$ python3 -q
>>> import numpy as np
>>> np.set_printoptions(precision=1, suppress=True, linewidth=200, floatmode="fixed")
>>> mat = np.loadtxt("w.csv", delimiter=",")
>>> print(mat.round(1) + 0)
[[-0.2 -0.4  0.0  0.0  0.1  0.5 -0.2  0.3 -0.5 -0.1]
 [-0.1 -0.2  0.3  0.2  0.2 -0.5  0.5  0.0 -0.4  0.1]
 [-0.4  0.2 -0.6  0.1  0.5  0.0  0.3  0.3  0.1  0.0]
 [ 0.2  0.5 -0.4 -0.1 -0.3  0.1  0.3 -0.2 -0.5 -0.1]
 [ 0.1  0.2  0.0  0.8 -0.1 -0.2 -0.2  0.3  0.1 -0.4]
 [-0.2  0.4  0.1 -0.5  0.2 -0.4 -0.4  0.3 -0.2 -0.2]
 [ 0.2 -0.2 -0.4  0.1  0.0 -0.3 -0.5  0.0 -0.2  0.6]
 [-0.2 -0.4 -0.3 -0.1 -0.1 -0.3  0.0 -0.4  0.2 -0.3]
 [-0.5  0.3  0.2  0.3  0.1  0.1 -0.1 -0.5  0.0  0.4]
 [ 0.2  0.0  0.0  0.1  0.6  0.1 -0.3 -0.5 -0.1 -0.4]
 [-0.5 -0.1 -0.1  0.1 -0.4 -0.1 -0.2 -0.1 -0.2 -0.2]]
>>> M2 = np.c_[mat[:, :6] @ np.array([[3, -3, -1, 1, -1, 0],
...     [3, 3, 2, -2, -1, 0],
...     [-2, 3, -2, -1, -2, 2],
...     [1, 2, -3, 3, 0, 3],
...     [-2, 3, 1, -2, -1, -2],
...     [3, -2, 1, -1, -2, 0]]), np.array([-2, -5, 2, -2, -1, 5, 3, -3, 3, -2, -2])]
>>> print(M2.round(1) + 0)
[[-0.8 -1.1 -0.2  0.0 -0.5 -0.1 -2.0]
 [-3.4  2.7 -2.0  0.8  0.5  0.9 -5.0]
 [-0.3  1.6  2.1 -0.9  0.8 -1.8  2.0]
 [ 3.5 -1.6  1.6 -0.1  0.3 -0.5 -2.0]
 [ 1.5  1.8 -2.3  2.4  0.1  2.4 -1.0]
 [-2.0  2.7  1.9 -2.5  0.2 -1.6  5.0]
 [ 0.1 -1.5 -0.4  1.7  1.4 -0.5  3.0]
 [-2.2 -1.4 -0.1  1.2  2.1 -0.8 -3.0]
 [-0.6  3.8  0.1 -0.9 -0.6  1.2  3.0]
 [ 0.1  0.8  0.2 -0.8 -1.1 -0.9 -2.0]
 [-0.6 -0.2 -0.2  1.0  1.4  0.9 -2.0]]
>>> print(np.linalg.norm(np.linalg.qr(mat)[0].T @ M2, axis=0) ** 2 / ((M2 ** 2).sum(axis=0) + 1e-12))
[1.0 1.0 1.0 1.0 1.0 1.0 1.0]
>>> print(np.round(np.linalg.lstsq(mat, M2[:, 0])[0], 1) + 0)
[ 3.0  3.0 -2.0  1.0 -2.0  3.0  0.0  0.0  0.0  0.0]
>>> M2 = mat / np.sqrt((mat ** 2).mean(axis=1, keepdims=True))
>>> print(np.round(mat - mat.mean(axis=1, keepdims=True), 1) + 0)
[[-0.2 -0.4  0.1  0.1  0.2  0.5 -0.1  0.4 -0.5 -0.1]
 [-0.1 -0.2  0.3  0.2  0.2 -0.5  0.5  0.0 -0.4  0.1]
 [-0.5  0.1 -0.6  0.1  0.4  0.0  0.3  0.2  0.1  0.0]
 [ 0.3  0.5 -0.3  0.0 -0.2  0.1  0.3 -0.2 -0.5  0.0]
 [ 0.1  0.2 -0.1  0.7 -0.2 -0.2 -0.3  0.2  0.0 -0.4]
 [-0.1  0.5  0.2 -0.4  0.3 -0.3 -0.3  0.3 -0.1 -0.1]
 [ 0.3 -0.1 -0.4  0.2  0.1 -0.2 -0.4  0.0 -0.2  0.7]
 [ 0.0 -0.2 -0.1  0.1  0.1 -0.2  0.2 -0.2  0.4 -0.1]
 [-0.6  0.3  0.2  0.3  0.0  0.1 -0.2 -0.5  0.0  0.3]
 [ 0.3  0.0  0.0  0.1  0.6  0.2 -0.2 -0.5 -0.1 -0.4]
 [-0.3  0.1  0.0  0.3 -0.3  0.1  0.0  0.1  0.0 -0.1]]
>>> print(M2[8].round(1) + 0)
[-1.8  1.1  0.8  0.9  0.2  0.5 -0.5 -1.5  0.0  1.2]
>>> print(np.linalg.matrix_rank(M2) == np.linalg.matrix_rank(mat))
True
>>> print(np.linalg.matrix_rank(mat - mat.mean(axis=1, keepdims=True)))
9
>>> vec = np.array([-1, -3, -3, -1, 3, 3, 1, -2, 1, 1])
>>> rhs = mat @ vec
>>> beta, lr = np.zeros(10), 1 / np.linalg.norm(mat, 2) ** 2
>>> for i in range(6):
...     beta -= lr * mat.T @ (mat @ beta - rhs)
...     if i % 2 == 0: print(i, round(np.linalg.norm(mat @ beta - rhs), 1))
... 
0 0.0
2 0.0
4 0.0
>>> print(np.round(np.linalg.cond(mat), 1))
1.0
>>> hat = mat @ np.linalg.solve(mat.T @ mat, mat.T)
>>> print(np.round(np.linalg.eigvalsh(hat), 1) + 0)
[0.0 1.0 1.0 1.0 1.0 1.0 1.0 1.0 1.0 1.0 1.0]
>>> print(np.linalg.matrix_rank(np.eye(11) - hat))
1
>>> print(np.allclose(hat @ hat, hat))
True
>>> C2 = mat.T @ mat
>>> print(np.diag(C2))
[1.0 1.0 1.0 1.0 1.0 1.0 1.0 1.0 1.0 1.0]
>>> print(np.linalg.matrix_rank(C2))
10
>>> print(np.linalg.eigvalsh(C2)[::-1])
[1.0 1.0 1.0 1.0 1.0 1.0 1.0 1.0 1.0 1.0]
>>> print(np.allclose(C2, C2.T))
True
>>> print(C2.round(1) + 0)
[[1.0 0.0 0.0 0.0 0.0 0.0 0.0 0.0 0.0 0.0]
 [0.0 1.0 0.0 0.0 0.0 0.0 0.0 0.0 0.0 0.0]
 [0.0 0.0 1.0 0.0 0.0 0.0 0.0 0.0 0.0 0.0]
 [0.0 0.0 0.0 1.0 0.0 0.0 0.0 0.0 0.0 0.0]
 [0.0 0.0 0.0 0.0 1.0 0.0 0.0 0.0 0.0 0.0]
 [0.0 0.0 0.0 0.0 0.0 1.0 0.0 0.0 0.0 0.0]
 [0.0 0.0 0.0 0.0 0.0 0.0 1.0 0.0 0.0 0.0]
 [0.0 0.0 0.0 0.0 0.0 0.0 0.0 1.0 0.0 0.0]
 [0.0 0.0 0.0 0.0 0.0 0.0 0.0 0.0 1.0 0.0]
 [0.0 0.0 0.0 0.0 0.0 0.0 0.0 0.0 0.0 1.0]]
>>> print(np.round(np.trace(C2), 1), round((mat ** 2).sum(), 1))
10.0 10.0
>>> K = np.array([[3, 3, 2, 0, 0, 3],
...     [2, 1, 3, 3, 2, 0],
...     [3, 1, 0, 2, 2, 2],
...     [3, 0, 0, 3, 2, 3],
...     [2, 3, 3, 2, 3, 2],
...     [1, 2, 0, 1, 0, 0],
...     [1, 0, 2, 0, 1, 1],
...     [0, 1, 1, 2, 2, 0],
...     [3, 0, 1, 1, 1, 0],
...     [0, 1, 1, 3, 1, 3]])
>>> K[-1] = K[0] + 3 * K[1]
>>> print(K)
[[ 3  3  2  0  0  3]
 [ 2  1  3  3  2  0]
 [ 3  1  0  2  2  2]
 [ 3  0  0  3  2  3]
 [ 2  3  3  2  3  2]
 [ 1  2  0  1  0  0]
 [ 1  0  2  0  1  1]
 [ 0  1  1  2  2  0]
 [ 3  0  1  1  1  0]
 [ 9  6 11  9  6  3]]
>>> print(round(np.linalg.norm(K) ** 2 / np.linalg.norm(K, 2) ** 2, 1))
1.1
>>> print(K[7] @ K[8])
5
>>> print(np.linalg.norm(K, axis=0))
[11.3  7.8 12.2 10.6  7.9  6.0]
>>> print(round(np.linalg.norm(K, "nuc"), 1))
37.9
>>> print(np.round(np.linalg.norm(K[7] - K[8]), 1))
3.5
>>> print(np.linalg.norm(K, axis=1).argmax())
9
>>> F = np.loadtxt("run1.csv", delimiter=",")
>>> print(F)
[[ 7.0  4.0  7.0  8.0  5.0  4.0  4.0  4.0  6.0  6.0  8.0  6.0]
 [ 6.0  3.0  6.0  7.0  4.0  3.0  3.0  3.0  5.0  5.0  7.0  5.0]
 [ 4.0  1.0  4.0  5.0  2.0  1.0  1.0  1.0  3.0  3.0  5.0  3.0]
 [ 7.0  4.0  7.0  8.0  5.0  4.0  4.0  4.0  6.0  6.0  8.0  6.0]
 [ 3.0  0.0  3.0  4.0  1.0  0.0  0.0  0.0  2.0  2.0  4.0  2.0]
 [ 4.0  1.0  4.0  5.0  2.0  1.0  1.0  1.0  3.0  3.0  5.0  3.0]
 [11.0  8.0 11.0 12.0  9.0  8.0  8.0  8.0 10.0 10.0 12.0 10.0]
 [ 8.0  5.0  8.0  9.0  6.0  5.0  5.0  5.0  7.0  7.0  9.0  7.0]
 [12.0  9.0 12.0 13.0 10.0  9.0  9.0  9.0 11.0 11.0 13.0 11.0]
 [10.0  7.0 10.0 11.0  8.0  7.0  7.0  7.0  9.0  9.0 11.0  9.0]]
>>> T = np.stack([mat, 2 * mat, mat[::-1]])
>>> print(np.linalg.matrix_rank(T.reshape(3, -1)))
2
>>> print(np.linalg.matrix_rank(T))
[10 10 10]
>>> print(np.einsum("bij,cij->bc", T, T))
[[10.0 20.0  1.2]
 [20.0 40.0  2.5]
 [ 1.2  2.5 10.0]]
>>> U, sv, Vh = np.linalg.svd(F)
>>> print(np.argmax(sv[:-1] / (sv[1:] + 1e-6)) + 1)
2
>>> M2 = U[:, :2] @ np.diag(sv[:2]) @ Vh[:2]
>>> print(np.round(np.abs(F - M2).max(), 1))
0.0
>>> print(M2.round(1) + 0)
[[ 7.0  4.0  7.0  8.0  5.0  4.0  4.0  4.0  6.0  6.0  8.0  6.0]
 [ 6.0  3.0  6.0  7.0  4.0  3.0  3.0  3.0  5.0  5.0  7.0  5.0]
 [ 4.0  1.0  4.0  5.0  2.0  1.0  1.0  1.0  3.0  3.0  5.0  3.0]
 [ 7.0  4.0  7.0  8.0  5.0  4.0  4.0  4.0  6.0  6.0  8.0  6.0]
 [ 3.0  0.0  3.0  4.0  1.0  0.0  0.0  0.0  2.0  2.0  4.0  2.0]
 [ 4.0  1.0  4.0  5.0  2.0  1.0  1.0  1.0  3.0  3.0  5.0  3.0]
 [11.0  8.0 11.0 12.0  9.0  8.0  8.0  8.0 10.0 10.0 12.0 10.0]
 [ 8.0  5.0  8.0  9.0  6.0  5.0  5.0  5.0  7.0  7.0  9.0  7.0]
 [12.0  9.0 12.0 13.0 10.0  9.0  9.0  9.0 11.0 11.0 13.0 11.0]
 [10.0  7.0 10.0 11.0  8.0  7.0  7.0  7.0  9.0  9.0 11.0  9.0]]
>>> r = np.linalg.matrix_rank(F)
>>> print(r)
2
>>> ns = np.linalg.svd(F)[2][r:].T
>>> print([int(np.linalg.matrix_rank(np.delete(F, i, axis=0))) for i in range(10)])
[2, 2, 2, 2, 2, 2, 2, 2, 2, 2]
>>> print(np.allclose(F @ ns, 0))
True
>>> print(np.round(ns @ ns.T, 1) + 0)
[[ 0.9  0.0 -0.1 -0.2  0.0  0.0  0.0  0.0 -0.1 -0.1 -0.2 -0.1]
 [ 0.0  0.8  0.0  0.1 -0.1 -0.2 -0.2 -0.2 -0.1 -0.1  0.1 -0.1]
 [-0.1  0.0  0.9 -0.2  0.0  0.0  0.0  0.0 -0.1 -0.1 -0.2 -0.1]
 [-0.2  0.1 -0.2  0.7  0.0  0.1  0.1  0.1 -0.1 -0.1 -0.3 -0.1]
 [ 0.0 -0.1  0.0  0.0  0.9 -0.1 -0.1 -0.1 -0.1 -0.1  0.0 -0.1]
 [ 0.0 -0.2  0.0  0.1 -0.1  0.8 -0.2 -0.2 -0.1 -0.1  0.1 -0.1]
 [ 0.0 -0.2  0.0  0.1 -0.1 -0.2  0.8 -0.2 -0.1 -0.1  0.1 -0.1]
 [ 0.0 -0.2  0.0  0.1 -0.1 -0.2 -0.2  0.8 -0.1 -0.1  0.1 -0.1]
 [-0.1 -0.1 -0.1 -0.1 -0.1 -0.1 -0.1 -0.1  0.9 -0.1 -0.1 -0.1]
 [-0.1 -0.1 -0.1 -0.1 -0.1 -0.1 -0.1 -0.1 -0.1  0.9 -0.1 -0.1]
 [-0.2  0.1 -0.2 -0.3  0.0  0.1  0.1  0.1 -0.1 -0.1  0.7 -0.1]
 [-0.1 -0.1 -0.1 -0.1 -0.1 -0.1 -0.1 -0.1 -0.1 -0.1 -0.1  0.9]]
>>> print([int(np.linalg.matrix_rank(F[:, :j + 1])) for j in range(12)])
[1, 2, 2, 2, 2, 2, 2, 2, 2, 2, 2, 2]
>>> print(np.linalg.matrix_rank(F.T @ F), np.linalg.matrix_rank(F @ F.T))
2 2
>>> print(ns.shape)
(12, 10)
>>> vec = np.array([2, -3, 0, 3, -3, -2, -3, 3, 1, -3, -3, -3])
>>> h = np.maximum(F @ vec, 0)
>>> print(F.T @ h)
[0.0 0.0 0.0 0.0 0.0 0.0 0.0 0.0 0.0 0.0 0.0 0.0]
>>> print(h)
[0.0 0.0 0.0 0.0 0.0 0.0 0.0 0.0 0.0 0.0]
>>> print(np.maximum(F @ (3 * vec), 0))
[0.0 0.0 0.0 0.0 0.0 0.0 0.0 0.0 0.0 0.0]
>>> print(np.flatnonzero(h > 1e-9))
[]
